In [1]: import numpy as np

In [2]: np.set_printoptions(suppress=True, linewidth=100)

In [3]: A2 = np.array([[1, 0], [0, 1], [1, 2]])

In [4]: C = np.array([[-4, 2, 6, -1], [6, 3, -6, 2]])

In [5]: mat = A2 @ C

In [6]: print(mat)
[[-4  2  6 -1]
 [ 6  3 -6  2]
 [ 8  8 -6  3]]

In [7]: vec = np.array([0, 1, 3, 7])

In [8]: a = np.maximum(mat @ vec, 0)

In [9]: print(np.round(np.tanh(mat @ vec), 2))
[ 1.   -0.76  1.  ]

In [10]: print(np.flatnonzero(a > 1e-9))
[0 2]

In [11]: arr = np.loadtxt("arr.csv", delimiter=",")

In [12]: print(arr)
[[-3.  9.  0.]
 [-3.  9.  0.]]

In [13]: print(np.linalg.cond(arr) > 100)
True

In [14]: rank = np.linalg.matrix_rank(arr)

In [15]: print(rank)
1

In [16]: N = np.linalg.svd(arr)[2][rank:].T

In [17]: print([int(np.linalg.matrix_rank(np.delete(arr, i, axis=0))) for i in range(2)])
[1, 1]

In [18]: print(N.shape)
(3, 2)

In [19]: print([int(np.linalg.matrix_rank(arr[:i])) for i in range(1, len(arr) + 1)])
[1, 1]

In [20]: print(np.linalg.matrix_rank(arr.T @ arr), np.linalg.matrix_rank(arr @ arr.T))
1 1

In [21]: print(np.round(arr @ N, 2) + 0)
[[0. 0.]
 [0. 0.]]

In [22]: U, sig, Vt = np.linalg.svd(arr)

In [23]: print(np.argmax(sig[:-1] / (sig[1:] + 1e-6)) + 1)
1

In [24]: A2 = U[:, :1] @ np.diag(sig[:1]) @ Vt[:1]

In [25]: print(np.round(np.linalg.norm(arr - A2, 2), 2), np.round(sig[1], 2))
0.0 0.0

In [26]: print(A2.round(2))
[[-3.  9.  0.]
 [-3.  9.  0.]]

In [27]: print(np.linalg.matrix_rank(A2))
1

In [28]: print(round(float(np.abs(arr - A2).max()), 2))
0.0

In [29]: J = np.load("dump.npy")

In [30]: print(J)
[[0.5  0.5  0.  ]
 [0.5  0.33 0.17]
 [0.42 0.32 0.26]]

In [31]: hat = np.triu(np.array([[-2, -2, -2], [-2, -2, -1], [-1, 2, 0]]), 1) + np.eye(3)

In [32]: A2 = hat @ J @ np.linalg.inv(hat)

In [33]: print(np.linalg.matrix_rank(A2))
3

In [34]: T = np.stack([J, -2 * J, J[::-1]])

In [35]: print(np.round(np.einsum("bij,cij->bc", T, T), 2))
[[ 1.23 -2.47  1.13]
 [-2.47  4.94 -2.26]
 [ 1.13 -2.26  1.23]]

In [36]: print(np.linalg.matrix_rank(T))
[3 3 3]

In [37]: print(np.linalg.matrix_rank(T.reshape(3, -1)))
2

In [38]: print(np.round(np.linalg.det(T), 2))
[-0.01  0.11  0.01]

In [39]: print((T @ J.T).shape)
(3, 3, 3)

In [40]: print(np.round(np.linalg.norm(T, axis=(1, 2)), 2))
[1.11 2.22 1.11]

In [41]: print(J @ np.ones(3))
[1. 1. 1.]

In [42]: p = np.eye(3)[2]

In [43]: for _ in range(5):
    ...:     p = p @ J
    ...:     print(p.round(2))
    ...: 
[0.42 0.32 0.26]
[0.48 0.4  0.12]
[0.49 0.41 0.1 ]
[0.49 0.41 0.1 ]
[0.49 0.41 0.09]

In [44]: vec = np.array([-5, 4, 5])

In [45]: a = np.maximum(arr @ vec, 0)

In [46]: print(arr * (a > 1e-9)[:, None])
[[-3.  9.  0.]
 [-3.  9.  0.]]

In [47]: print(np.flatnonzero(a > 1e-9))
[0 1]

In [48]: print(np.maximum(arr @ vec, 0) - np.maximum(-arr @ vec, 0))
[51. 51.]

In [49]: M = np.load("a.npy")

In [50]: print(M)
[[  2.63   2.81   3.8    4.54]
 [  2.71   2.8    3.62   4.54]
 [ -2.45  -2.52  -3.26  -4.21]
 [ -2.15  -1.92  -2.73  -3.32]
 [  0.85   0.83   1.06   1.32]
 [ -7.26  -6.99  -9.54 -11.91]
 [  1.23   1.22   1.81   1.91]
 [  3.06   2.98   3.73   5.  ]
 [ -1.21  -1.2   -1.62  -1.85]
 [  3.4    3.23   4.36   5.49]
 [  1.15   1.15   1.38   1.85]
 [ -1.5   -1.4   -1.94  -2.49]
 [  6.04   5.87   7.75   9.95]
 [  0.7    0.82   1.     1.29]
 [  4.51   4.63   6.22   7.69]
 [  1.16   1.31   1.52   1.97]]

In [51]: idx = M[:, 1] > np.median(M[:, 1])

In [52]: r0 = M[idx].mean(axis=0) - M[~idx].mean(axis=0)

In [53]: print(r0.round(2))
[4.58 4.51 6.06 7.55]

In [54]: print(np.argsort(-np.abs(r0).round(6), kind="stable"))
[3 2 0 1]

In [55]: A2 = M / np.linalg.norm(M, axis=1, keepdims=True)

In [56]: cov = A2 @ A2.T

In [57]: print((cov - 2 * np.eye(16)).round(6).argmax(axis=1))
[14 14  5  5  9 11  0 10  3 12  7  5  9 15  1 13]

In [58]: sig = 10 * 0.2 ** np.arange(4)

In [59]: rng = np.random.default_rng(206)

In [60]: E = rng.normal(size=(11, 4)) * rng.permutation(sig)

In [61]: print(E.round(2) + 0)
[[  0.06  -0.18   0.55   5.13]
 [ -0.02  -0.87  -0.46 -18.07]
 [  0.     2.43  -0.21  -9.1 ]
 [ -0.03   1.14   0.31  23.81]
 [ -0.04   1.9    0.16  -6.17]
 [  0.11  -0.1   -0.11   6.05]
 [ -0.06   1.03   0.26   3.17]
 [ -0.08  -1.36   0.7   -5.67]
 [ -0.08   1.75   0.27  -4.58]
 [ -0.09  -2.63  -1.16 -15.65]
 [  0.02  -0.91  -0.19  -1.67]]

In [62]: cen = E - E.mean(axis=0)

In [63]: U, sig, Vt = np.linalg.svd(cen, full_matrices=False)

In [64]: print(np.round(np.abs(Vt[-1]), 2) + 0)
[1.   0.   0.02 0.  ]

In [65]: print(sig.round(2))
[36.67  4.76  1.31  0.18]

In [66]: print(np.searchsorted(np.cumsum(sig ** 2) / (sig ** 2).sum(), 0.9) + 1)
1

In [67]: print(np.abs(Vt[0]).argmax())
3

In [68]: print(np.linalg.matrix_rank(cen))
4

In [69]: print(np.abs(U[:, 0]).argmax())
3

In [70]: print(round(float((sig ** 2).sum() ** 2 / (sig ** 4).sum()), 2))
1.04

In [71]: A2 = np.c_[E[:, :1] @ np.array([[2]]), np.array([2, 3, 3, 5, 0, 4, 2, 0, 0, 1, 2])]

In [72]: print(A2.round(2))
[[ 0.11  2.  ]
 [-0.03  3.  ]
 [-0.01  3.  ]
 [-0.06  5.  ]
 [-0.09  0.  ]
 [ 0.21  4.  ]
 [-0.11  2.  ]
 [-0.16  0.  ]
 [-0.15  0.  ]
 [-0.17  1.  ]
 [ 0.04  2.  ]]

In [73]: print(np.round(np.linalg.lstsq(E, A2[:, 0])[0], 2) + 0)
[2. 0. 0. 0.]

In [74]: W0 = np.load("sample18.npy")

In [75]: print(W0)
[[ 0.13  0.   -0.04]
 [ 0.    0.    0.  ]
 [ 0.13  0.   -0.04]
 [ 0.93  0.   -0.48]
 [-0.37  0.    0.12]
 [-0.98  0.    0.59]
 [-0.82  0.    0.35]
 [-0.96  0.    0.54]
 [ 1.    0.   -0.78]
 [-0.37  0.    0.12]
 [ 0.13  0.   -0.04]
 [ 0.78  0.   -0.31]
 [-0.92  0.    0.45]
 [-0.57  0.    0.2 ]]

In [76]: U, sig, Vt = np.linalg.svd(W0)

In [77]: evecs = Vt[:(sig > 1e-8).sum()]

In [78]: vec = W0[10] + 2 * W0[12] + rng.integers(2) * np.eye(3)[0]

In [79]: print(vec)
[-0.71  0.    0.86]

In [80]: print(np.linalg.matrix_rank(np.vstack([W0, vec])))
2

In [81]: print(np.round(evecs.T @ evecs, 2) + 0)
[[1. 0. 0.]
 [0. 0. 0.]
 [0. 0. 1.]]

In [82]: U, sig, Vt = np.linalg.svd(W0, full_matrices=False)

In [83]: print((sig > 1e-8).sum())
2

In [84]: print(np.round(np.sqrt((sig ** 2).sum()), 2), round(np.linalg.norm(W0), 2))
2.91 2.91

In [85]: print(np.round(Vt @ Vt.T, 2) + 0)
[[1. 0. 0.]
 [0. 1. 0.]
 [0. 0. 1.]]

In [86]: print(np.round(np.abs(Vt[0]), 2))
[0.88 0.   0.48]

In [87]: print(np.round(U.T @ U, 2) + 0)
[[1. 0. 0.]
 [0. 1. 0.]
 [0. 0. 1.]]

In [88]: print(np.allclose(U * sig @ Vt, W0))
True

In [89]: print(np.round(np.cumsum(sig ** 2) / np.sum(sig ** 2), 2))
[0.99 1.   1.  ]

In [90]: print(np.round(U.T @ W0 @ Vt.T, 2) + 0)
[[2.9 0.  0. ]
 [0.  0.3 0. ]
 [0.  0.  0. ]]

In [91]: print(np.round(sig / sig[0], 2))
[1.  0.1 0. ]

In [92]: C = np.array([[9, 3, 9, 3], [9, 9, 4, 2]])

In [93]: X = rng.normal(size=(12, 2)) @ C + np.array([-1, 1, 1, -1])

In [94]: print(X.round(2))
[[  2.28   5.4    1.53  -0.46]
 [ -0.77  -4.04   5.49  -0.07]
 [ -0.8    1.37   0.95  -0.98]
 [  9.06  12.82   4.     0.94]
 [ -6.6   -5.74  -0.54  -2.06]
 [-20.61 -13.1  -12.3   -6.28]
 [ 10.74   7.84  10.3    2.42]
 [ 23.97  21.61  15.73   5.28]
 [  1.    -3.24   7.09   0.48]
 [  9.34   5.69  10.31   2.24]
 [-16.39  -9.15 -10.21  -5.29]
 [ 17.65  11.89  15.76   4.44]]

In [95]: U, sig, Vt = np.linalg.svd(X)

In [96]: evecs = Vt[:(sig > 1e-8).sum()]

In [97]: vec = X[7] + 2 * X[10] + rng.integers(2) * np.eye(4)[0]

In [98]: print(vec.round(2))
[-8.81  3.32 -4.68 -5.31]

In [99]: print(np.allclose(evecs.T @ evecs @ vec, vec))
True

In [100]: print(np.round(np.diag(evecs.T @ evecs), 2))
[0.77 0.94 0.99 0.3 ]

In [101]: print(round(float(np.linalg.norm(vec - evecs.T @ evecs @ vec)), 2))
0.0
